$ ipython --no-banner

In [1]: import numpy as np

In [2]: np.set_printoptions(precision=3, suppress=True, linewidth=160)

In [3]: W0 = np.load("out12.npy")

In [4]: W0
Out[4]: 
array([[-1.6,  1. ,  0.6,  0.8],
       [-0.1, -0.5,  0.3,  1.5],
       [ 0.4,  0.5, -1.7, -0.4],
       [ 0.1,  0.2,  1.1, -2. ]])

In [5]: np.einsum("ii->", W0)
Out[5]: np.float64(-5.8)

In [6]: np.kron(np.eye(2, dtype=int), W0)
Out[6]: 
array([[-1.6,  1. ,  0.6,  0.8, -0. ,  0. ,  0. ,  0. ],
       [-0.1, -0.5,  0.3,  1.5, -0. , -0. ,  0. ,  0. ],
       [ 0.4,  0.5, -1.7, -0.4,  0. ,  0. , -0. , -0. ],
       [ 0.1,  0.2,  1.1, -2. ,  0. ,  0. ,  0. , -0. ],
       [-0. ,  0. ,  0. ,  0. , -1.6,  1. ,  0.6,  0.8],
       [-0. , -0. ,  0. ,  0. , -0.1, -0.5,  0.3,  1.5],
       [ 0. ,  0. , -0. , -0. ,  0.4,  0.5, -1.7, -0.4],
       [ 0. ,  0. ,  0. , -0. ,  0.1,  0.2,  1.1, -2. ]])

In [7]: round(float(np.linalg.det(W0[::-1])), 3)
Out[7]: -0.59

In [8]: print(round(float(np.linalg.det(W0.T)), 3))
-0.59

In [9]: print(np.round(np.linalg.eigvals(W0).sum().real, 3))
-5.8

In [10]: print(round(float(np.linalg.det(2 * W0)), 3), round(float(np.linalg.det(W0)), 3))
-9.446 -0.59

In [11]: q = W0.astype(float).copy()

In [12]: for j in range(4):
    ...:     q[:, j] -= q[:, :j] @ (q[:, :j].T @ q[:, j])
    ...:     q[:, j] /= np.linalg.norm(q[:, j])
    ...: 

In [13]: np.round(q.T @ q, 3) + 0
Out[13]: 
array([[1., 0., 0., 0.],
       [0., 1., 0., 0.],
       [0., 0., 1., 0.],
       [0., 0., 0., 1.]])

In [14]: np.round(q.T @ W0, 3) + 0
Out[14]: 
array([[ 1.655, -0.803, -0.942, -1.081],
       [ 0.   ,  0.946, -0.991, -1.5  ],
       [ 0.   ,  0.   ,  1.637, -1.891],
       [ 0.   ,  0.   ,  0.   ,  0.23 ]])

In [15]: P = np.triu(np.array([[2, 0, 1, 1], [1, 1, 0, 1], [0, 0, 1, 0], [2, 0, 1, 2]]), 1) + np.eye(4)

In [16]: out = P @ W0 @ np.linalg.inv(P)

In [17]: print(round(np.linalg.det(out), 3))
-0.59

In [18]: out
Out[18]: 
array([[-1.1,  1.7,  1.1, -2.2],
       [ 0. , -0.3,  1.4, -0.2],
       [ 0.4,  0.5, -2.1, -1.3],
       [ 0.1,  0.2,  1. , -2.3]])

In [19]: np.linalg.matrix_rank(out)
Out[19]: np.int64(4)

In [20]: np.poly(out)
Out[20]: array([ 1.   ,  5.8  , 11.74 ,  7.735, -0.59 ])

In [21]: data = np.load("test10.npy")

In [22]: data
Out[22]: 
array([[-11.007,   9.3  , -22.134],
       [ -9.92 ,  10.431, -19.71 ],
       [-11.535,  10.675, -18.563],
       [ -9.335,   8.951, -19.538],
       [-10.674,  10.422, -21.432],
       [ -8.861,  10.807, -20.728],
       [-10.433,   9.762, -20.756],
       [ -9.354,  10.528, -18.438],
       [ -9.061,  10.079, -20.016],
       [-10.253,  10.739, -19.996],
       [-10.529,  11.321, -19.019]])

In [23]: d = np.linalg.norm(data[:, None] - data[None], axis=-1)

In [24]: d.shape
Out[24]: (11, 11)

In [25]: np.flatnonzero(d[8] < d.mean() / 2)
Out[25]: array([8])

In [26]: d.mean(axis=1).argmax()
Out[26]: np.int64(0)

In [27]: np.linalg.matrix_rank(d ** 2)
Out[27]: np.int64(5)

In [28]: x = np.array([0, 3, 0])

In [29]: target = data @ x

In [30]: np.round(np.linalg.pinv(data) @ data, 3) + 0
Out[30]: 
array([[1., 0., 0.],
       [0., 1., 0.],
       [0., 0., 1.]])

In [31]: np.round(np.linalg.lstsq(data, target)[0], 3) + 0
Out[31]: array([0., 3., 0.])

In [32]: np.round(np.linalg.solve(data.T @ data, data.T @ target), 3) + 0
Out[32]: array([0., 3., 0.])

In [33]: rng = np.random.default_rng(198)

In [34]: target = target + 0.1 * rng.normal(size=11)

In [35]: target
Out[35]: array([27.843, 31.205, 32.129, 26.694, 31.303, 32.438, 29.33 , 31.505, 30.224, 32.296, 33.947])

In [36]: c, *_ = np.linalg.lstsq(data, target)

In [37]: print(c.round())
[-0.  3.  0.]

In [38]: print([round(float(np.linalg.norm(np.linalg.solve(data.T @ data + lam * np.eye(3), data.T @ target))), 2) for lam in (0, 1, 10, 100)])
[3.01, 2.73, 1.76, 1.25]

In [39]: print(np.round(data.T @ (target - data @ c), 3) + 0)
[0. 0. 0.]

In [40]: print(round(np.linalg.norm(target - data @ c), 3))
0.229
